% python3 -q
>>> import numpy as np
>>> import numpy.linalg as la
>>> np.set_printoptions(precision=3, suppress=True, linewidth=200)
>>> tidy = lambda a: np.round(a, 3) + 0
>>> rng = np.random.default_rng(59)
>>> z = rng.integers(0, 3, 2)
>>> X = (z[:, None] == z) * 5 + np.eye(2)
>>> X
array([[6., 0.],
       [0., 6.]])
>>> np.flatnonzero(la.matrix_power((X != 0) + (X.T != 0) + np.eye(2), 2)[1])
array([1])
>>> tidy(np.sort(la.eigvals(X).real))
array([6., 6.])
>>> (X != 0).astype(int)
array([[1, 0],
       [0, 1]])
>>> (la.matrix_power((X != 0) + (X.T != 0) + np.eye(2), 2) > 0).astype(int)
array([[1, 0],
       [0, 1]])
>>> E = np.eye(4, dtype=int)[rng.permutation(4)]
>>> E
array([[0, 0, 1, 0],
       [0, 0, 0, 1],
       [1, 0, 0, 0],
       [0, 1, 0, 0]])
>>> # symmetric
>>> other = la.inv(E)
>>> E @ other
array([[1., 0., 0., 0.],
       [0., 1., 0., 0.],
       [0., 0., 1., 0.],
       [0., 0., 0., 1.]])
>>> np.allclose(other, E.T)
True
>>> tidy(la.det(E) * la.det(other))
np.float64(1.0)
>>> other
array([[0., 0., 1., 0.],
       [0., 0., 0., 1.],
       [1., 0., 0., 0.],
       [0., 1., 0., 0.]])
>>> tidy(la.det(E) * other)
array([[0., 0., 1., 0.],
       [0., 0., 0., 1.],
       [1., 0., 0., 0.],
       [0., 1., 0., 0.]])
>>> z = rng.permutation(4)
>>> z
array([0, 2, 1, 3])
>>> other = E[z][:, z]
>>> tidy(np.sort(np.abs(la.eigvals(other))))
array([1., 1., 1., 1.])
>>> np.trace(other)
np.int64(0)
>>> np.allclose(other, E)
False
>>> arr = np.loadtxt("layer10.csv", delimiter=",")
>>> arr
array([[  0.565,   4.165,   5.213],
       [  0.832,  -3.088,  11.799],
       [ -3.693,   0.185,   7.201],
       [ -1.282,  -0.329,   1.602],
       [  2.89 ,  -7.543,  -5.859],
       [  3.707,  -2.181,  -0.011],
       [ -0.528,   4.142,  10.871],
       [ -0.16 ,  -8.458,  -3.565],
       [ -2.189,  -5.975,  -1.178],
       [  2.305,   1.909,  -3.405],
       [  0.049,  -2.809,  18.669],
       [  5.311,  -3.103,  14.31 ],
       [ -0.764,   6.984,   1.014],
       [ -3.671,  -5.652,  17.224],
       [ -0.116,  -0.47 ,  12.377],
       [ -1.286,  -5.622,  12.904],
       [ -1.707,  -6.321,   5.402],
       [  1.887, -10.69 ,   4.309],
       [ -0.298,   4.302,   6.794],
       [  2.736,  -8.052,   5.672],
       [ -1.196,  -2.791,  -3.155],
       [ -0.41 ,   2.164,  -4.197],
       [ -0.467,  -3.189,  14.595],
       [  3.354,  -6.609, -13.903],
       [ -2.845,   2.791,  -8.217],
       [ -1.586,   8.26 ,  -7.617]])
>>> other = np.c_[arr[:, :1] @ np.array([[-2]]), np.array([1, 0, 1, 2, 3, 0, 0, 0, 1, 1, 2, 0, 2, 1, 1, 1, 1, 3, 0, 1, 0, 2, 2, 2, 2, 2])]
>>> other
array([[ -1.13 ,   1.   ],
       [ -1.664,   0.   ],
       [  7.386,   1.   ],
       [  2.564,   2.   ],
       [ -5.78 ,   3.   ],
       [ -7.414,   0.   ],
       [  1.056,   0.   ],
       [  0.32 ,   0.   ],
       [  4.378,   1.   ],
       [ -4.61 ,   1.   ],
       [ -0.098,   2.   ],
       [-10.622,   0.   ],
       [  1.528,   2.   ],
       [  7.342,   1.   ],
       [  0.232,   1.   ],
       [  2.572,   1.   ],
       [  3.414,   1.   ],
       [ -3.774,   3.   ],
       [  0.596,   0.   ],
       [ -5.472,   1.   ],
       [  2.392,   0.   ],
       [  0.82 ,   2.   ],
       [  0.934,   2.   ],
       [ -6.708,   2.   ],
       [  5.69 ,   2.   ],
       [  3.172,   2.   ]])
>>> tidy(la.norm(other - arr @ la.lstsq(arr, other)[0], axis=0))
array([0.   , 7.219])
>>> tidy(la.norm(la.qr(arr)[0].T @ other, axis=0) ** 2 / ((other ** 2).sum(axis=0) + 1e-12))
array([1.   , 0.117])
>>> la.matrix_rank(np.c_[arr, other])
np.int64(4)
